$ python -q
>>> import numpy as np
>>> from numpy import linalg as LA
>>> np.set_printoptions(precision=3, suppress=True, linewidth=100)
>>> rd = lambda a: np.round(a, 3) + 0
>>> arr = np.loadtxt("block8.csv", delimiter=",")
>>> rd(arr)
array([[ 0.641,  0.44 ,  0.192],
       [ 0.44 ,  0.461, -0.235],
       [ 0.192, -0.235,  0.897]])
>>> # rank 2
>>> vals, vecs = LA.eigh(arr)
>>> rd(LA.eigvalsh(arr + 5 * np.eye(3)))
array([5., 6., 6.])
>>> rd(vals)
array([0., 1., 1.])
>>> (vals > 1e-8).sum(), (vals < -1e-8).sum()
(np.int64(2), np.int64(0))
>>> rd(arr.sum(axis=0))
array([1.273, 0.666, 0.854])
>>> rd(np.abs(arr).max())
np.float64(0.897)
>>> np.unravel_index(np.abs(arr).argmax(), arr.shape)
(np.int64(2), np.int64(2))
>>> u = np.array([1, 1, -2, -1, -2, -2, 2, -2, 2])
>>> E = np.array([np.roll(u, i) for i in range(9)])
>>> E
array([[ 1,  1, -2, -1, -2, -2,  2, -2,  2],
       [ 2,  1,  1, -2, -1, -2, -2,  2, -2],
       [-2,  2,  1,  1, -2, -1, -2, -2,  2],
       [ 2, -2,  2,  1,  1, -2, -1, -2, -2],
       [-2,  2, -2,  2,  1,  1, -2, -1, -2],
       [-2, -2,  2, -2,  2,  1,  1, -2, -1],
       [-1, -2, -2,  2, -2,  2,  1,  1, -2],
       [-2, -1, -2, -2,  2, -2,  2,  1,  1],
       [ 1, -2, -1, -2, -2,  2, -2,  2,  1]])
>>> rd(LA.norm(E, axis=1))
array([5.196, 5.196, 5.196, 5.196, 5.196, 5.196, 5.196, 5.196, 5.196])
>>> rd(LA.norm(E, axis=0))
array([5.196, 5.196, 5.196, 5.196, 5.196, 5.196, 5.196, 5.196, 5.196])
>>> rd(LA.norm(E, 1)), rd(LA.norm(E, np.inf))
(np.float64(15.0), np.float64(15.0))
>>> rd(LA.norm(E) ** 2 / LA.norm(E, 2) ** 2)
np.float64(5.331)
>>> rd(LA.norm(E, 2))
np.float64(6.752)
>>> rd(LA.norm(E[7] - E[8]))
np.float64(7.746)
>>> ang = np.radians(180)
>>> Rm = np.eye(9)
>>> Rm[4, 4] = Rm[2, 2] = np.cos(ang)
>>> Rm[4, 2], Rm[2, 4] = -np.sin(ang), np.sin(ang)
>>> rd(Rm)
array([[ 1.,  0.,  0.,  0.,  0.,  0.,  0.,  0.,  0.],
       [ 0.,  1.,  0.,  0.,  0.,  0.,  0.,  0.,  0.],
       [ 0.,  0., -1.,  0.,  0.,  0.,  0.,  0.,  0.],
       [ 0.,  0.,  0.,  1.,  0.,  0.,  0.,  0.,  0.],
       [ 0.,  0.,  0.,  0., -1.,  0.,  0.,  0.,  0.],
       [ 0.,  0.,  0.,  0.,  0.,  1.,  0.,  0.,  0.],
       [ 0.,  0.,  0.,  0.,  0.,  0.,  1.,  0.,  0.],
       [ 0.,  0.,  0.,  0.,  0.,  0.,  0.,  1.,  0.],
       [ 0.,  0.,  0.,  0.,  0.,  0.,  0.,  0.,  1.]])
>>> other = E @ Rm.T
>>> np.allclose(LA.norm(E, axis=1), LA.norm(other, axis=1))
True
>>> np.abs(other - E).max(axis=0)
array([0., 0., 4., 0., 4., 0., 0., 0., 0.])
>>> rd(other)
array([[ 1.,  1.,  2., -1.,  2., -2.,  2., -2.,  2.],
       [ 2.,  1., -1., -2.,  1., -2., -2.,  2., -2.],
       [-2.,  2., -1.,  1.,  2., -1., -2., -2.,  2.],
       [ 2., -2., -2.,  1., -1., -2., -1., -2., -2.],
       [-2.,  2.,  2.,  2., -1.,  1., -2., -1., -2.],
       [-2., -2., -2., -2., -2.,  1.,  1., -2., -1.],
       [-1., -2.,  2.,  2.,  2.,  2.,  1.,  1., -2.],
       [-2., -1.,  2., -2., -2., -2.,  2.,  1.,  1.],
       [ 1., -2.,  1., -2.,  2.,  2., -2.,  2.,  1.]])
